$ python -q
>>> import numpy as np
>>> from numpy import linalg as LA
>>> np.set_printoptions(precision=2, suppress=True, linewidth=160, floatmode="fixed")
>>> K = np.loadtxt("dump.csv", delimiter=",")
>>> K
array([[ 0.00,  5.00,  4.00,  4.00, -4.00,  5.00, -3.00, -2.00, -1.00, -5.00,  2.00,  1.00, -2.00, -4.00, -3.00],
       [ 0.00,  0.00,  1.00, -2.00,  3.00, -4.00,  1.00,  0.00,  4.00,  4.00, -5.00,  3.00,  5.00, -4.00, -1.00],
       [ 0.00,  0.00,  0.00,  3.00,  3.00,  4.00,  2.00, -4.00,  1.00, -1.00,  5.00, -4.00, -1.00,  5.00, -1.00],
       [ 0.00,  0.00,  0.00,  0.00,  5.00, -4.00, -5.00, -3.00,  0.00,  2.00,  2.00, -5.00,  3.00,  2.00,  3.00],
       [ 0.00,  0.00,  0.00,  0.00,  0.00, -3.00, -3.00,  0.00, -4.00,  1.00, -4.00,  2.00, -1.00, -4.00, -4.00],
       [ 0.00,  0.00,  0.00,  0.00,  0.00,  0.00,  0.00,  3.00, -4.00, -5.00,  0.00,  2.00, -4.00, -1.00, -1.00],
       [ 0.00,  0.00,  0.00,  0.00,  0.00,  0.00,  0.00, -3.00,  5.00, -4.00,  2.00, -3.00, -5.00, -1.00,  2.00],
       [ 0.00,  0.00,  0.00,  0.00,  0.00,  0.00,  0.00,  0.00,  5.00,  0.00, -5.00,  2.00,  3.00, -4.00,  0.00],
       [ 0.00,  0.00,  0.00,  0.00,  0.00,  0.00,  0.00,  0.00,  0.00,  4.00,  0.00,  2.00, -2.00,  1.00,  0.00],
       [ 0.00,  0.00,  0.00,  0.00,  0.00,  0.00,  0.00,  0.00,  0.00,  0.00, -4.00,  3.00, -2.00,  1.00, -2.00],
       [ 0.00,  0.00,  0.00,  0.00,  0.00,  0.00,  0.00,  0.00,  0.00,  0.00,  0.00, -3.00,  5.00,  0.00, -1.00],
       [ 0.00,  0.00,  0.00,  0.00,  0.00,  0.00,  0.00,  0.00,  0.00,  0.00,  0.00,  0.00, -1.00,  3.00, -4.00],
       [ 0.00,  0.00,  0.00,  0.00,  0.00,  0.00,  0.00,  0.00,  0.00,  0.00,  0.00,  0.00,  0.00, -2.00, -5.00],
       [ 0.00,  0.00,  0.00,  0.00,  0.00,  0.00,  0.00,  0.00,  0.00,  0.00,  0.00,  0.00,  0.00,  0.00, -1.00],
       [ 0.00,  0.00,  0.00,  0.00,  0.00,  0.00,  0.00,  0.00,  0.00,  0.00,  0.00,  0.00,  0.00,  0.00,  0.00]])
>>> # rank 13
>>> U, s, vt = LA.svd(K)
>>> np.argmax(s[:-1] / (s[1:] + 1e-6)) + 1
np.int64(13)
>>> A2 = U[:, :13] @ np.diag(s[:13]) @ vt[:13]
>>> round(np.abs(K - A2).max(), 2)
np.float64(0.0)
>>> round(float(LA.norm(K - A2) / LA.norm(K)), 2)
0.0
>>> print(np.unique(K.round(6), axis=0).shape)
(15, 15)
>>> np.abs(np.diag(LA.qr(K)[1])) > 1e-9
array([False, False, False, False, False, False, False, False, False, False, False, False, False, False, False])
>>> LA.matrix_rank(K - K[0, 0] * np.eye(15))
np.int64(13)
>>> [int(LA.matrix_rank(LA.matrix_power(K, p))) for p in range(1, 16)]
[13, 11, 9, 8, 7, 6, 5, 4, 3, 2, 1, 0, 0, 0, 0]
>>> print(np.prod(np.diag(K)), np.round(LA.det(K), 2))
0.0 0.0
>>> A2 = np.array([[3, 0, 1],
...     [3, -2, -1],
...     [2, -2, 0],
...     [-2, 3, 0],
...     [-2, -2, -1],
...     [0, -2, 3],
...     [1, -3, 3],
...     [-3, 2, 1],
...     [-3, 0, 0],
...     [-2, 1, 3],
...     [3, -3, -3],
...     [-2, 2, 0],
...     [-3, 3, 3],
...     [-2, 3, 2],
...     [-2, 3, -2]])
>>> np.einsum("ik,kj->ij", K, A2)
array([[ 63.00, -39.00, -26.00],
       [-45.00,  16.00,  24.00],
       [ 19.00, -34.00,   2.00],
       [-13.00,  17.00, -28.00],
       [ 10.00,   5.00,  -6.00],
       [ 25.00, -13.00, -24.00],
       [ 27.00, -34.00, -42.00],
       [-35.00,  16.00,  16.00],
       [ -8.00,   5.00,   8.00],
       [-10.00,   9.00,  12.00],
       [ -7.00,   6.00,  17.00],
       [  5.00,  -6.00,  11.00],
       [ 14.00, -21.00,   6.00],
       [  2.00,  -3.00,   2.00],
       [  0.00,   0.00,   0.00]])
>>> np.einsum("ij,ij->i", K, K)
array([171.00, 139.00, 124.00, 130.00,  88.00,  72.00,  93.00,  79.00,  25.00,  34.00,  35.00,  26.00,  29.00,   1.00,   0.00])
>>> LA.matrix_rank(np.vstack([K, A2.T]))
np.int64(15)
>>> np.einsum("ij->j", K)
array([  0.00,   5.00,   5.00,   5.00,   7.00,  -2.00,  -8.00,  -9.00,   6.00,  -4.00,  -7.00,   0.00,  -2.00,  -8.00, -18.00])
>>> np.einsum("ik,kj->ji", K, A2)
array([[ 63.00, -45.00,  19.00, -13.00,  10.00,  25.00,  27.00, -35.00,  -8.00, -10.00,  -7.00,   5.00,  14.00,   2.00,   0.00],
       [-39.00,  16.00, -34.00,  17.00,   5.00, -13.00, -34.00,  16.00,   5.00,   9.00,   6.00,  -6.00, -21.00,  -3.00,   0.00],
       [-26.00,  24.00,   2.00, -28.00,  -6.00, -24.00, -42.00,  16.00,   8.00,  12.00,  17.00,  11.00,   6.00,   2.00,   0.00]])
>>> A2.T @ K.T
array([[ 63.00, -45.00,  19.00, -13.00,  10.00,  25.00,  27.00, -35.00,  -8.00, -10.00,  -7.00,   5.00,  14.00,   2.00,   0.00],
       [-39.00,  16.00, -34.00,  17.00,   5.00, -13.00, -34.00,  16.00,   5.00,   9.00,   6.00,  -6.00, -21.00,  -3.00,   0.00],
       [-26.00,  24.00,   2.00, -28.00,  -6.00, -24.00, -42.00,  16.00,   8.00,  12.00,  17.00,  11.00,   6.00,   2.00,   0.00]])
>>> E = np.load("m.npy")
>>> E.round(2) + 0
array([[ 4.40,  6.12, -0.84,  0.28, -0.68, -1.40,  1.12,  2.72,  4.52,  5.00,  7.24,  0.15,  1.04,  2.44],
       [ 6.56,  6.85, -5.15, -3.30, -4.28, -1.05,  4.36,  1.28,  9.92,  5.00, 11.20,  3.38, -1.49,  4.59],
       [-0.39,  1.44, -0.51, -4.06,  4.22,  5.50, -1.44,  2.83, -2.83,  5.00,  0.00,  6.84,  8.17,  6.90],
       [ 6.07,  7.05, -3.07, -1.01, -3.10, -2.06,  3.07,  1.98,  8.14,  5.00, 10.12,  0.99, -1.10,  2.99],
       [ 5.24,  5.97, -3.83, -2.86, -2.52, -0.18,  3.03,  1.72,  7.28,  5.00,  9.00,  3.37,  0.27,  4.58],
       [ 0.57,  1.80, -2.33, -5.54,  2.65,  5.58, -0.05,  2.22, -0.47,  5.00,  1.75,  8.14,  7.03,  7.76],
       [ 4.10,  5.09, -3.02, -2.93, -1.11,  0.87,  2.06,  1.99,  5.16,  5.00,  7.15,  3.88,  1.85,  4.92],
       [ 6.95,  7.07, -5.62, -3.54, -4.82, -1.24,  4.78,  1.13, 10.73,  5.00, 11.86,  3.51, -1.98,  4.67],
       [ 0.80,  4.16,  4.06,  3.22,  4.55, -0.09, -3.13,  4.35, -3.33,  5.00,  1.03, -1.80,  5.62,  1.13],
       [ 4.63,  6.71,  0.22,  1.93, -0.56, -2.63,  0.71,  3.07,  4.34,  5.00,  7.42, -1.78,  0.51,  1.15],
       [ 1.64,  4.56,  2.76,  2.32,  3.28, -0.26, -2.06,  3.92, -1.42,  5.00,  2.50, -1.10,  4.58,  1.60],
       [ 2.61,  4.54, -0.19, -0.65,  1.33,  0.75, -0.10,  2.94,  1.51,  5.00,  4.44,  1.87,  3.62,  3.58],
       [ 3.46,  6.09,  1.87,  2.96,  1.16, -2.25, -0.70,  3.62,  1.76,  5.00,  5.38, -2.50,  2.00,  0.67],
       [10.06,  9.22, -8.51, -4.28, -8.89, -3.50,  7.78,  0.16, 16.84,  5.00, 17.01,  3.17, -6.17,  4.45]])
>>> # rank 3
>>> f, r1 = E[0], E[13]
>>> print(round(float(f @ f), 2))
173.59
>>> p = (f @ r1) / (f @ f) * f
>>> LA.matrix_rank(np.outer(f, r1))
np.int64(1)
